In [1]: import numpy as np

In [2]: np.set_printoptions(suppress=True, linewidth=100)

In [3]: E = np.load("x.npy")

In [4]: print(E)
[[ 4.  0.  0.  0.  0.]
 [ 0.  8.  6.  0.  4.]
 [ 0.  6. 13.  0.  6.]
 [ 0.  0.  0.  4.  0.]
 [ 0.  4.  6.  0.  8.]]

In [5]: # symmetric, so the eigenvalues are real

In [6]: w, evecs = np.linalg.eigh(E)

In [7]: np.round(np.abs(evecs[:, -1]), 1)
Out[7]: array([0. , 0.5, 0.7, 0. , 0.5])

In [8]: np.round(evecs.T @ E @ evecs, 1) + 0
Out[8]: 
array([[ 4.,  0.,  0.,  0.,  0.],
       [ 0.,  4.,  0.,  0.,  0.],
       [ 0.,  0.,  4.,  0.,  0.],
       [ 0.,  0.,  0.,  4.,  0.],
       [ 0.,  0.,  0.,  0., 21.]])

In [9]: w.round(1)
Out[9]: array([ 4.,  4.,  4.,  4., 21.])

In [10]: np.round(np.linalg.svd(E, compute_uv=False), 1)
Out[10]: array([21.,  4.,  4.,  4.,  4.])

In [11]: np.round(np.linalg.eigvalsh(E @ E), 1)
Out[11]: array([ 16.,  16.,  16.,  16., 441.])

In [12]: np.round(np.linalg.eigvalsh(E + -3 * np.eye(5)), 1)
Out[12]: array([ 1.,  1.,  1.,  1., 18.])

In [13]: rng = np.random.default_rng(580)

In [14]: z = rng.permutation(5)

In [15]: other = E[:, z] * rng.choice([-1, 1], 5)

In [16]: other
Out[16]: 
array([[-0.,  0.,  0., -0.,  4.],
       [-4.,  6.,  8., -0.,  0.],
       [-6., 13.,  6., -0.,  0.],
       [-0.,  0.,  0., -4.,  0.],
       [-8.,  6.,  4., -0.,  0.]])

In [17]: Uu, _, vt = np.linalg.svd(E.T @ other)

In [18]: np.round(np.linalg.lstsq(E, other)[0], 1) + 0
Out[18]: 
array([[ 0.,  0.,  0.,  0.,  1.],
       [ 0.,  0.,  1.,  0.,  0.],
       [ 0.,  1.,  0.,  0.,  0.],
       [ 0.,  0.,  0., -1.,  0.],
       [-1.,  0.,  0.,  0.,  0.]])

In [19]: np.round(Uu @ vt, 1) + 0
Out[19]: 
array([[ 0.,  0.,  0.,  0.,  1.],
       [ 0.,  0.,  1.,  0.,  0.],
       [ 0.,  1.,  0.,  0.,  0.],
       [ 0.,  0.,  0., -1.,  0.],
       [-1.,  0.,  0.,  0.,  0.]])

In [20]: print(np.round(np.sort(np.linalg.eigvals(E).real), 1))
[ 4.  4.  4.  4. 21.]

In [21]: (np.linalg.matrix_power((E != 0) + (E.T != 0) + np.eye(5), 5) > 0).astype(int)
Out[21]: 
array([[1, 0, 0, 0, 0],
       [0, 1, 1, 0, 1],
       [0, 1, 1, 0, 1],
       [0, 0, 0, 1, 0],
       [0, 1, 1, 0, 1]])

In [22]: m1 = np.load("mat.npy")

In [23]: m1
Out[23]: 
array([[-35.5,   1.2,  15.1],
       [ -5. ,   3.1,  -0.6],
       [-43.8,  -3.2,  23.1],
       [  9. ,  -1.5,  -1.8],
       [  6.9,   5.9,  -9.8],
       [ -2.4,  -2.9,   5.8],
       [ -8.3,  -2.4,   3.2],
       [ 14.1,  -2.6,  -4.2],
       [  7.2,   1.8,  -4.5],
       [-30.6,   2.5,  11.3],
       [ 17.9,   7.7, -16.2],
       [ 14.1,   1.8,  -6.6],
       [ 17.9,   1.6, -10.9],
       [ 21.9,   5.2, -16.4],
       [  3.6,  -0.3,  -1.4],
       [ -1. ,  -0.7,   1. ],
       [ 27.6,   2.5, -16.7],
       [ -7.6,  -1.9,   5.6],
       [ -2.9,  -0.6,   0.4],
       [-12. ,  -0.7,   5.8],
       [ 29.4,   1.1, -14.7],
       [ 27. ,  -1.5, -10.4],
       [ 12.8,   1.7,  -9.9],
       [-21.3,  -3.2,  15. ],
       [ 32. ,  -2.7, -11.1]])

In [24]: G = np.cov(m1, rowvar=False)

In [25]: np.round(np.linalg.eigvalsh(G)[::-1], 1)
Out[25]: array([522. ,  16.2,   0.5])

In [26]: G.shape
Out[26]: (3, 3)

In [27]: np.argwhere(np.triu(np.abs(np.corrcoef(m1.T)) > 0.8, 1))
Out[27]: array([[0, 2]])

In [28]: np.round(m1.std(axis=0), 1)
Out[28]: array([19.9,  2.9, 10.6])

In [29]: G.round(1)
Out[29]: 
array([[ 413.8,   16.5, -208.3],
       [  16.5,    8.8,  -17.3],
       [-208.3,  -17.3,  116.1]])
